>>> import numpy as np
>>> np.set_printoptions(precision=1, suppress=True, linewidth=100, floatmode="fixed")
>>> m1 = np.load("layer3.npy")
>>> print(m1)
[[-1 -1 -1 -1 -1 -1]
 [-1 -2 -2 -2 -2 -2]
 [-1 -2 -3 -3 -3 -3]
 [-1 -2 -3 -4 -4 -4]
 [-1 -2 -3 -4 -5 -5]
 [-1 -2 -3 -4 -5 -6]]
>>> Uu, sv, VT = np.linalg.svd(m1, full_matrices=False)
>>> print(np.allclose(Uu * sv @ VT, m1))
True
>>> sv
array([17.2,  2.0,  0.8,  0.4,  0.3,  0.3])
>>> Uu.shape, sv.shape, VT.shape
((6, 6), (6,), (6, 6))
>>> print(np.cumsum(sv ** 2) / np.sum(sv ** 2))
[1.0 1.0 1.0 1.0 1.0 1.0]
>>> np.abs(Uu[:, 0]).round(6).argmax()
np.int64(5)
>>> np.round(Uu.T @ m1 @ VT.T, 1) + 0
array([[17.2,  0.0,  0.0,  0.0,  0.0,  0.0],
       [ 0.0,  2.0,  0.0,  0.0,  0.0,  0.0],
       [ 0.0,  0.0,  0.8,  0.0,  0.0,  0.0],
       [ 0.0,  0.0,  0.0,  0.4,  0.0,  0.0],
       [ 0.0,  0.0,  0.0,  0.0,  0.3,  0.0],
       [ 0.0,  0.0,  0.0,  0.0,  0.0,  0.3]])
>>> print(np.all(np.linalg.eigvalsh(m1) > 0))
False
>>> try:
...     np.linalg.cholesky(m1)
... except np.linalg.LinAlgError as e:
...     print("failed:", e)
... 
failed: Matrix is not positive definite
>>> [round(float(np.linalg.det(m1[:i, :i])), 2) + 0 for i in range(1, 7)]
[-1.0, 1.0, -1.0, 1.0, -1.0, 1.0]
>>> evals, vecs = np.linalg.eigh(m1)
>>> np.round(vecs.T @ m1 @ vecs, 1) + 0
array([[-17.2,   0.0,   0.0,   0.0,   0.0,   0.0],
       [  0.0,  -2.0,   0.0,   0.0,   0.0,   0.0],
       [  0.0,   0.0,  -0.8,   0.0,   0.0,   0.0],
       [  0.0,   0.0,   0.0,  -0.4,   0.0,   0.0],
       [  0.0,   0.0,   0.0,   0.0,  -0.3,   0.0],
       [  0.0,   0.0,   0.0,   0.0,   0.0,  -0.3]])
>>> (evals > 1e-8).sum(), (evals < -1e-8).sum()
(np.int64(0), np.int64(6))
>>> np.round(vecs.T @ vecs, 1) + 0
array([[1.0, 0.0, 0.0, 0.0, 0.0, 0.0],
       [0.0, 1.0, 0.0, 0.0, 0.0, 0.0],
       [0.0, 0.0, 1.0, 0.0, 0.0, 0.0],
       [0.0, 0.0, 0.0, 1.0, 0.0, 0.0],
       [0.0, 0.0, 0.0, 0.0, 1.0, 0.0],
       [0.0, 0.0, 0.0, 0.0, 0.0, 1.0]])
>>> vecs @ np.diag(evals) @ vecs.T
array([[-1.0, -1.0, -1.0, -1.0, -1.0, -1.0],
       [-1.0, -2.0, -2.0, -2.0, -2.0, -2.0],
       [-1.0, -2.0, -3.0, -3.0, -3.0, -3.0],
       [-1.0, -2.0, -3.0, -4.0, -4.0, -4.0],
       [-1.0, -2.0, -3.0, -4.0, -5.0, -5.0],
       [-1.0, -2.0, -3.0, -4.0, -5.0, -6.0]])
>>> x0 = np.array([1, 1, -1, 0, -2, -2])
>>> y = m1 @ x0
>>> b, lr = np.zeros(6), 1 / np.linalg.norm(m1, 2) ** 2
>>> for i in range(300):
...     b -= lr * m1.T @ (m1 @ b - y)
...     if i % 50 == 0: print(i, round(np.linalg.norm(m1 @ b - y), 1))
... 
0 4.0
50 2.1
100 1.2
150 0.7
200 0.6
250 0.5
>>> b.round(1) + 0
array([ 0.6,  0.6,  0.0, -0.7, -1.6, -2.1])
>>> J = np.load("x.npy")
>>> J
array([[0, 0, 0],
       [0, 5, 0],
       [1, 0, 3],
       [0, 3, 0],
       [0, 0, 0]])
>>> # row 4 repeats row 0
>>> J @ np.linalg.pinv(J) @ J
array([[0.0, 0.0, 0.0],
       [0.0, 5.0, 0.0],
       [1.0, 0.0, 3.0],
       [0.0, 3.0, 0.0],
       [0.0, 0.0, 0.0]])
>>> round(np.trace(np.linalg.pinv(J) @ J), 1)
np.float64(2.0)
>>> np.unique(J.round(6), axis=0).shape
(4, 3)
>>> np.allclose(J[:-1].T @ np.linalg.lstsq(J[:-1].T, J[-1])[0], J[-1])
True
>>> Uu, sv, VT = np.linalg.svd(J)
>>> vecs = VT[:(sv > 1e-8).sum()]
>>> rng = np.random.default_rng(77)
>>> x0 = J[4] + -2 * J[3] + rng.integers(2) * np.eye(3)[1]
>>> x0
array([ 0.0, -6.0,  0.0])
>>> print(np.allclose(vecs.T @ vecs @ x0, x0))
True
>>> np.linalg.matrix_rank(np.vstack([J, x0]))
np.int64(2)
>>> C2 = m1.T @ m1
>>> np.trace(C2), (m1 ** 2).sum()
(np.int64(301), np.int64(301))
>>> print(np.linalg.matrix_rank(C2))
6
>>> def softmax(z):
...     e = np.exp(z - z.max(axis=-1, keepdims=True))
...     return e / e.sum(axis=-1, keepdims=True)
... 
>>> softmax(J[0])
array([0.3, 0.3, 0.3])
>>> softmax(J[0] + 2)
array([0.3, 0.3, 0.3])
>>> softmax(10 * J[0])
array([0.3, 0.3, 0.3])
>>> scores = J @ J.T / np.sqrt(3)
>>> np.round(softmax(scores + np.triu(np.full(scores.shape, -np.inf), 1)), 1) + 0
array([[1.0, 0.0, 0.0, 0.0, 0.0],
       [0.0, 1.0, 0.0, 0.0, 0.0],
       [0.0, 0.0, 1.0, 0.0, 0.0],
       [0.0, 1.0, 0.0, 0.0, 0.0],
       [0.2, 0.2, 0.2, 0.2, 0.2]])
>>> print(softmax(scores)[0] @ J)
[0.2 1.6 0.6]
>>> arr = np.load("data.npy")
>>> arr
array([[-0.1, -0.4, -0.2,  0.2,  0.7, -0.5],
       [ 0.1, -0.2, -0.6, -0.5, -0.4, -0.4],
       [ 0.0,  0.1, -0.5,  0.8, -0.3, -0.1],
       [-0.6,  0.2,  0.4,  0.1, -0.3, -0.6],
       [-0.1, -0.8,  0.4,  0.2, -0.3,  0.1],
       [-0.8, -0.1, -0.4, -0.1,  0.1,  0.4]])
>>> softmax(arr[3])
array([0.1, 0.2, 0.3, 0.2, 0.1, 0.1])
>>> np.round(softmax(10 * arr[3]), 1) + 0
array([0.0, 0.2, 0.8, 0.0, 0.0, 0.0])
>>> softmax(arr[3] + 5)
array([0.1, 0.2, 0.3, 0.2, 0.1, 0.1])
>>> scores = arr @ arr.T / np.sqrt(6)
>>> softmax(scores)[3] @ arr
array([-0.3, -0.2, -0.1,  0.1, -0.1, -0.2])
>>> softmax(scores).round(6).argmax(axis=1)
array([0, 1, 2, 3, 4, 5])
>>> np.round(arr @ arr.T, 1) + 0
array([[1.0, 0.0, 0.0, 0.0, 0.0, 0.0],
       [0.0, 1.0, 0.0, 0.0, 0.0, 0.0],
       [0.0, 0.0, 1.0, 0.0, 0.0, 0.0],
       [0.0, 0.0, 0.0, 1.0, 0.0, 0.0],
       [0.0, 0.0, 0.0, 0.0, 1.0, 0.0],
       [0.0, 0.0, 0.0, 0.0, 0.0, 1.0]])
>>> x0 = np.array([3, 3, 1, 3, -1, -2])
>>> np.abs(np.linalg.eigvals(arr))
array([1.0, 1.0, 1.0, 1.0, 1.0, 1.0])
>>> arr.T @ (arr @ x0)
array([ 3.0,  3.0,  1.0,  3.0, -1.0, -2.0])
>>> np.round(np.linalg.norm(x0), 1), round(np.linalg.norm(arr @ x0), 1)
(np.float64(5.7), np.float64(5.7))
>>> r0, v = arr[1], arr[3]
>>> round(float(r0 @ r0), 1)
1.0
>>> p = (r0 @ v) / (r0 @ r0) * r0
>>> print(np.round(np.outer(r0, v), 1) + 0)
[[-0.1  0.0  0.0  0.0  0.0 -0.1]
 [ 0.1 -0.1 -0.1  0.0  0.1  0.2]
 [ 0.3 -0.1 -0.2  0.0  0.2  0.3]
 [ 0.3 -0.1 -0.2  0.0  0.2  0.3]
 [ 0.2 -0.1 -0.2  0.0  0.1  0.3]
 [ 0.2 -0.1 -0.2  0.0  0.1  0.3]]
>>> np.round(np.linalg.norm(r0 + v) ** 2 + np.linalg.norm(r0 - v) ** 2, 1)
np.float64(4.0)
>>> np.linalg.matrix_rank(np.outer(r0, v))
np.int64(1)
>>> print((v - p) @ r0)
0.0
>>> v - p
array([-0.6,  0.2,  0.4,  0.1, -0.3, -0.6])
>>> r0 = np.array([0, 0, 1, -1, -2, 0])
>>> v = np.array([3, 3, 1, 3, 2, 3])
>>> F = r0[:, None] + v[None, :]
>>> F
array([[ 3,  3,  1,  3,  2,  3],
       [ 3,  3,  1,  3,  2,  3],
       [ 4,  4,  2,  4,  3,  4],
       [ 2,  2,  0,  2,  1,  2],
       [ 1,  1, -1,  1,  0,  1],
       [ 3,  3,  1,  3,  2,  3]])
>>> # looks like rank 2
>>> x0 = np.array([2, 1, 2, 2, 2, 3])
>>> h = np.maximum(F @ x0, 0)
>>> np.tanh(F @ x0)
array([1.0, 1.0, 1.0, 1.0, 1.0, 1.0])
>>> F.T @ h
array([480, 480, 168, 480, 324, 480])
>>> np.linalg.cond(F) > 100
np.True_
>>> print(np.argsort(-np.linalg.norm(F, axis=0).round(6), kind="stable")[:3])
[0 1 3]
>>> print([round(float(x), 1) for x in np.linalg.svd(F, compute_uv=False)[:3]])
[14.8, 1.8, 0.0]
>>> labels = rng.permutation(6)
>>> labels
array([4, 5, 1, 0, 3, 2])
>>> other = F[labels][:, labels]
>>> other
array([[ 0,  1,  1,  1,  1, -1],
       [ 2,  3,  3,  3,  3,  1],
       [ 2,  3,  3,  3,  3,  1],
       [ 2,  3,  3,  3,  3,  1],
       [ 1,  2,  2,  2,  2,  0],
       [ 3,  4,  4,  4,  4,  2]])
>>> np.round(np.sort(np.abs(np.linalg.eigvals(other))), 1) + 0
array([ 0.0,  0.0,  0.0,  0.0,  0.5, 12.5])
>>> print(round(float(np.linalg.det(other)), 1), np.round(np.linalg.det(F[labels]), 1))
0.0 0.0
>>> np.trace(other)
np.int64(13)
>>> feats = np.array([[0.0, -2.0, 0.0, 0.0, 0.0],
...     [-2.0, 2.0, -2.0, 0.0, 0.0],
...     [0.0, -2.0, 0.0, -2.0, 0.0],
...     [0.0, 0.0, -2.0, 0.0, -2.0],
...     [0.0, 0.0, 0.0, -2.0, 1.0]])
>>> # equal to its transpose
>>> t = np.radians(45)
>>> r_ = np.eye(5)
>>> r_[0, 0] = r_[2, 2] = np.cos(t)
>>> r_[0, 2], r_[2, 0] = -np.sin(t), np.sin(t)
>>> r_
array([[ 0.7,  0.0, -0.7,  0.0,  0.0],
       [ 0.0,  1.0,  0.0,  0.0,  0.0],
       [ 0.7,  0.0,  0.7,  0.0,  0.0],
       [ 0.0,  0.0,  0.0,  1.0,  0.0],
       [ 0.0,  0.0,  0.0,  0.0,  1.0]])
>>> other = feats @ r_.T
>>> np.allclose(feats @ feats.T, other @ other.T)
True
>>> other.round(1) + 0
array([[ 0.0, -2.0,  0.0,  0.0,  0.0],
       [ 0.0,  2.0, -2.8,  0.0,  0.0],
       [ 0.0, -2.0,  0.0, -2.0,  0.0],
       [ 1.4,  0.0, -1.4,  0.0, -2.0],
       [ 0.0,  0.0,  0.0, -2.0,  1.0]])
>>> np.round(np.linalg.det(r_), 1), round(np.trace(r_), 1)
(np.float64(1.0), np.float64(4.4))
>>> np.linalg.svd(feats, compute_uv=False), np.linalg.svd(other, compute_uv=False)
(array([4.3, 3.0, 2.8, 1.3, 0.3]), array([4.3, 3.0, 2.8, 1.3, 0.3]))
>>> print(np.all(np.linalg.eigvalsh(feats) > 0))
False
>>> np.round(np.linalg.eigvalsh(feats).min(), 1)
np.float64(-3.0)
>>> [round(float(np.linalg.det(feats[:i, :i])), 2) + 0 for i in range(1, 6)]
[0.0, -4.0, 0.0, 16.0, 16.0]
>>> E = np.loadtxt("test4.csv", delimiter=",")
>>> E
array([[1.0, 4.0, 1.0, 5.0, 2.0],
       [0.0, 5.0, 2.0, 5.0, 0.0],
       [0.0, 0.0, 2.0, 0.0, 3.0],
       [0.0, 0.0, 0.0, 1.0, 1.0],
       [0.0, 0.0, 0.0, 0.0, 2.0]])
>>> other = np.array([[3, 3, -3],
...     [3, -2, -3],
...     [1, 1, 0],
...     [1, -2, 2],
...     [3, 0, -3],
...     [1, 0, 0]])
>>> np.linalg.matrix_rank(np.vstack([arr, other.T]))
np.int64(6)
>>> print(other.T @ arr.T)
[[ 0.2 -3.2 -0.6 -2.0 -3.0 -2.5]
 [ 0.1  1.3 -2.2 -1.9  1.6 -2.3]
 [-0.3  0.6  2.4  2.0  4.0  2.2]]
>>> np.einsum("ij,ij->i", arr, arr)
array([1.0, 1.0, 1.0, 1.0, 1.0, 1.0])
>>> np.linalg.matrix_rank(arr @ other)
np.int64(3)
>>> np.einsum("ik,kj->ij", arr, other)
array([[ 0.2,  0.1, -0.3],
       [-3.2,  1.3,  0.6],
       [-0.6, -2.2,  2.4],
       [-2.0, -1.9,  2.0],
       [-3.0,  1.6,  4.0],
       [-2.5, -2.3,  2.2]])
>>> np.vstack([arr, other.T]).shape
(9, 6)
>>> np.einsum("ij->j", arr)
array([-1.4, -1.3, -0.8,  0.5, -0.6, -1.1])
>>> evals, vecs = np.linalg.eig(E)
>>> np.sort(np.linalg.eigvals(E @ E))
array([ 1.0,  1.0,  4.0,  4.0, 25.0])
>>> np.sort(np.linalg.eigvals(E.T))
array([1.0, 1.0, 2.0, 2.0, 5.0])
>>> E @ vecs[:, 0] - evals[0] * vecs[:, 0]
array([0.0, 0.0, 0.0, 0.0, 0.0])
>>> print(np.round(softmax(E[2] + 4), 1) + 0)
[0.0 0.0 0.2 0.0 0.7]
>>> print(np.round(softmax(E[2]), 1) + 0)
[0.0 0.0 0.2 0.0 0.7]
>>> softmax(E).sum(axis=1)
array([1.0, 1.0, 1.0, 1.0, 1.0])
>>> scores = E @ E.T / np.sqrt(5)
>>> softmax(scores).round(6).argmax(axis=1)
array([0, 1, 2, 0, 2])
>>> A = np.load("m.npy")
>>> A
array([[2, 2, 2],
       [2, 4, 4],
       [2, 4, 6]])
>>> w1 = np.array([[-1, 2, -1], [1, 2, 0], [-2, 0, 1], [0, 1, -3], [2, 3, -2]])
>>> b = np.array([-4, -2, 3])
>>> act = np.maximum(feats @ w1 + b, 0)
>>> np.linalg.matrix_rank(act)
np.int64(2)
>>> (act > 0).mean(axis=0)
array([0.2, 0.0, 1.0])
>>> cent = np.array([[-1, -2], [-3, 1], [1, 1]])
>>> (act @ cent).round(6).argmax(axis=1)
array([0, 0, 0, 0, 0])
>>> evals, vecs = np.linalg.eigh(A)
>>> evals
array([ 0.6,  1.3, 10.1])
>>> round(evals.sum(), 1), np.trace(A)
(np.float64(12.0), np.int64(12))
>>> labels = rng.permutation(3)
>>> labels
array([1, 2, 0])
>>> other = A[labels][:, labels]
>>> np.trace(other)
np.int64(12)
>>> Q, vecs = np.linalg.qr(A[:, :1])[0], np.linalg.qr(A[:, 1:])[0]
>>> sv = np.linalg.svd(Q.T @ vecs, compute_uv=False)
>>> np.round(np.linalg.norm(Q @ Q.T - vecs @ vecs.T, 2), 1)
np.float64(1.0)
>>> P = np.triu(np.array([[2, 3, -2], [-1, 3, 2], [2, -2, 1]]), 1) + np.eye(3)
>>> other = P @ A @ np.linalg.inv(P)
>>> np.trace(other), np.trace(A)
(np.float64(12.0), np.int64(12))
>>> np.linalg.matrix_rank(other)
np.int64(3)
>>> round(float(np.linalg.det(other)), 1)
8.0
>>> W0 = np.load("case16.npy")
>>> W0
array([[-1,  0,  0,  0],
       [-2,  2,  0,  0],
       [ 2,  0,  3,  0],
       [ 0, -1,  3,  2]])
>>> np.round(softmax(W0[1]), 1) + 0
array([0.0, 0.8, 0.1, 0.1])
>>> softmax(W0).sum(axis=1)
array([1.0, 1.0, 1.0, 1.0])
>>> np.round(softmax(W0[1] + -1), 1) + 0
array([0.0, 0.8, 0.1, 0.1])
>>> scores = W0 @ W0.T / np.sqrt(4)
>>> np.round(softmax(scores), 1) + 0
array([[0.3, 0.5, 0.1, 0.2],
       [0.0, 0.9, 0.0, 0.0],
       [0.0, 0.0, 0.9, 0.1],
       [0.0, 0.0, 0.1, 0.9]])
>>> np.round(softmax(scores)[1] @ W0, 1) + 0
array([-1.9,  1.9,  0.0,  0.0])
>>> np.round(softmax(scores + np.triu(np.full(scores.shape, -np.inf), 1)), 1) + 0
array([[1.0, 0.0, 0.0, 0.0],
       [0.0, 1.0, 0.0, 0.0],
       [0.0, 0.0, 1.0, 0.0],
       [0.0, 0.0, 0.1, 0.9]])
>>> np.kron(np.eye(2, dtype=int), W0)
array([[-1,  0,  0,  0,  0,  0,  0,  0],
       [-2,  2,  0,  0,  0,  0,  0,  0],
       [ 2,  0,  3,  0,  0,  0,  0,  0],
       [ 0, -1,  3,  2,  0,  0,  0,  0],
       [ 0,  0,  0,  0, -1,  0,  0,  0],
       [ 0,  0,  0,  0, -2,  2,  0,  0],
       [ 0,  0,  0,  0,  2,  0,  3,  0],
       [ 0,  0,  0,  0,  0, -1,  3,  2]])
>>> print(round(np.linalg.eigvals(W0).sum().real, 1))
6.0
>>> np.poly(W0)
array([  1.0,  -6.0,   9.0,   4.0, -12.0])
>>> print(np.einsum("ii->", W0))
6
>>> np.round(np.linalg.det(W0.T), 1)
np.float64(-12.0)
>>> print(np.einsum("ij,ji->", W0, W0))
18
>>> round(np.linalg.det(W0[::-1]), 1)
np.float64(-12.0)
>>> np.linalg.matrix_power(W0 - np.diag(np.diag(W0)), 4)
array([[0, 0, 0, 0],
       [0, 0, 0, 0],
       [0, 0, 0, 0],
       [0, 0, 0, 0]])
>>> W0 @ W0
array([[ 1,  0,  0,  0],
       [-2,  4,  0,  0],
       [ 4,  0,  9,  0],
       [ 8, -4, 15,  4]])
